In [1]: import numpy as np

In [2]: np.set_printoptions(precision=2, suppress=True, linewidth=100)

In [3]: m1 = np.loadtxt("dump.csv", delimiter=",")

In [4]: print(m1)
[[ 0.  1. -2. -4.  1.]
 [ 1.  0.  1. -2. -4.]
 [-4.  1.  0.  1. -2.]
 [-2. -4.  1.  0.  1.]
 [ 1. -2. -4.  1.  0.]]

In [5]: rng = np.random.default_rng(92)

In [6]: z = rng.permutation(5)

In [7]: print(z)
[2 3 0 4 1]

In [8]: Y = m1[z][:, z]

In [9]: print(np.sort(np.abs(np.linalg.eigvals(Y))))
[3.96 3.96 4.   5.6  5.6 ]

In [10]: Y = m1 / np.sqrt((m1 ** 2).mean(axis=1, keepdims=True))

In [11]: print(np.linalg.matrix_rank(Y) == np.linalg.matrix_rank(m1))
True

In [12]: print(np.linalg.norm(Y, axis=1))
[2.24 2.24 2.24 2.24 2.24]

In [13]: print(np.linalg.matrix_rank(m1 - m1.mean(axis=1, keepdims=True)))
4

In [14]: print(m1 @ np.ones(5))
[-4. -4. -4. -4. -4.]

In [15]: print(np.sort(np.abs(np.fft.fft(m1[0]))), np.sort(np.linalg.svd(m1, compute_uv=False)))
[3.96 3.96 4.   5.6  5.6 ] [3.96 3.96 4.   5.6  5.6 ]

In [16]: print(np.fft.fft(m1[0]))
[-4.  +0.j    5.47-1.18j -3.47+1.9j  -3.47-1.9j   5.47+1.18j]

In [17]: r0, r1 = m1[0], m1[4]

In [18]: print(r0 @ r1)
2.0

In [19]: print(r0 @ r0)
22.0

In [20]: pr = (r0 @ r1) / (r0 @ r0) * r0

In [21]: print(round(float(np.linalg.norm(r0 + r1) ** 2 + np.linalg.norm(r0 - r1) ** 2), 2))
88.0

In [22]: print(r1 - pr)
[ 1.   -2.09 -3.82  1.36 -0.09]

In [23]: hat = np.triu(np.array([[-6, 2, -4, 6, -3],
    ...:     [5, 0, -3, -6, 3],
    ...:     [-2, 2, -3, 2, -2],
    ...:     [3, -3, -6, 7, 0],
    ...:     [-1, 6, 4, -1, 4]]), 1) + np.eye(5)

In [24]: Y = hat @ m1 @ np.linalg.inv(hat)

In [25]: print(round(np.linalg.det(Y), 2))
-1964.0

In [26]: print(np.linalg.matrix_rank(Y))
5

In [27]: print(hat @ m1 - m1 @ hat)
[[  3. -22.  23.  -1.  -1.]
 [ 27.  13. -14.  -8.   5.]
 [ -6.   4.  -3.  28. -13.]
 [  0.   4. -20. -14.   8.]
 [  0.  -2.  -2. -10.   1.]]

In [28]: print(np.trace(Y), np.trace(m1))
0.0 0.0

In [29]: K = np.load("sample8.npy")

In [30]: print(K)
[[0 0 0 0 0 0 0 0]
 [0 0 0 2 1 3 0 3]
 [2 0 0 2 0 0 0 0]
 [0 0 0 0 3 0 0 0]
 [0 0 0 0 2 0 0 0]
 [0 0 1 2 0 0 2 0]]

In [31]: # columns 5 and 7 are equal

In [32]: rk = np.linalg.matrix_rank(K)

In [33]: print(rk)
4

In [34]: ns = np.linalg.svd(K)[2][rk:].T

In [35]: print([int(np.linalg.matrix_rank(K[:, :j + 1])) for j in range(8)])
[1, 1, 2, 3, 4, 4, 4, 4]

In [36]: print([int(np.linalg.matrix_rank(np.delete(K, i, axis=0))) for i in range(6)])
[4, 3, 3, 4, 4, 3]

In [37]: print([int(np.linalg.matrix_rank(K[:i])) for i in range(1, len(K) + 1)])
[0, 1, 2, 3, 3, 4]

In [38]: print(np.linalg.matrix_rank(K.T @ K), np.linalg.matrix_rank(K @ K.T))
4 4

In [39]: print(ns.shape)
(8, 4)

In [40]: print(np.round(K @ np.linalg.pinv(K) @ K, 2) + 0)
[[0. 0. 0. 0. 0. 0. 0. 0.]
 [0. 0. 0. 2. 1. 3. 0. 3.]
 [2. 0. 0. 2. 0. 0. 0. 0.]
 [0. 0. 0. 0. 3. 0. 0. 0.]
 [0. 0. 0. 0. 2. 0. 0. 0.]
 [0. 0. 1. 2. 0. 0. 2. 0.]]

In [41]: print(np.unique(K.round(6), axis=0).shape)
(6, 8)

In [42]: print(np.linalg.lstsq(K[:-1].T, K[-1])[2])
3

In [43]: Y = K + rng.integers(-2, 3, (6, 4)) @ rng.integers(-2, 3, (4, 8))

In [44]: print(Y)
[[ 1 -2  1  1  4 -3  5  1]
 [ 0 -4 -4  2  1 -1  2  8]
 [ 0 -1 -2  2  6 -8  8  7]
 [-4  3 -1  3 -2  4 -6  0]
 [ 1 -5  0  4  5 -3  5  2]
 [ 2 -1  3  2  2  0  4 -2]]

In [45]: print(np.round(np.linalg.svd(Y - K, compute_uv=False), 2) + 0)
[20.78  9.32  6.04  4.89  0.    0.  ]

In [46]: print(np.abs(Y - K).sum(axis=1))
[18 19 34 26 23 11]

In [47]: print(np.linalg.matrix_rank(Y - K, tol=1e-8))
4

In [48]: M = np.load("m.npy")

In [49]: print(M)
[[-8  0  7 -5  7  0  0  0]
 [ 0  6  0  0  0  6 -6  4]
 [-1  0  8  7  3  0  0  0]
 [-3  0 -7 -2 -2  0  0  0]
 [ 3  0 -3  1 -7  0  0  0]
 [ 0 -5  0  0  0 -5 -3  7]
 [ 0  9  0  0  0 -5  0  4]
 [ 0 -1  0  0  0 -3 -9  3]]

In [50]: # splits into 2 blocks

In [51]: print(np.trace(M))
-5

In [52]: print((M - M.T) / 2)
[[ 0.   0.   4.  -1.   2.   0.   0.   0. ]
 [ 0.   0.   0.   0.   0.   5.5 -7.5  2.5]
 [-4.   0.   0.   7.   3.   0.   0.   0. ]
 [ 1.   0.  -7.   0.  -1.5  0.   0.   0. ]
 [-2.   0.  -3.   1.5  0.   0.   0.   0. ]
 [ 0.  -5.5  0.   0.   0.   0.   1.   5. ]
 [ 0.   7.5  0.   0.   0.  -1.   0.   6.5]
 [ 0.  -2.5  0.   0.   0.  -5.  -6.5  0. ]]

In [53]: print(np.allclose(M, M.T))
False

In [54]: print(np.sort(np.abs(np.linalg.eigvals(M))))
[ 3.78  7.29  7.29  7.38  7.38 11.46 11.46 12.55]

In [55]: print(np.flatnonzero(np.linalg.matrix_power((M != 0) + (M.T != 0) + np.eye(8), 8)[4]))
[0 2 3 4]

In [56]: print(np.sort(np.linalg.eigvals(M).real))
[-12.55  -3.78  -3.65  -3.65   3.66   3.66   5.65   5.65]

In [57]: print((np.linalg.matrix_power((M != 0) + (M.T != 0) + np.eye(8), 8) > 0).astype(int))
[[1 0 1 1 1 0 0 0]
 [0 1 0 0 0 1 1 1]
 [1 0 1 1 1 0 0 0]
 [1 0 1 1 1 0 0 0]
 [1 0 1 1 1 0 0 0]
 [0 1 0 0 0 1 1 1]
 [0 1 0 0 0 1 1 1]
 [0 1 0 0 0 1 1 1]]
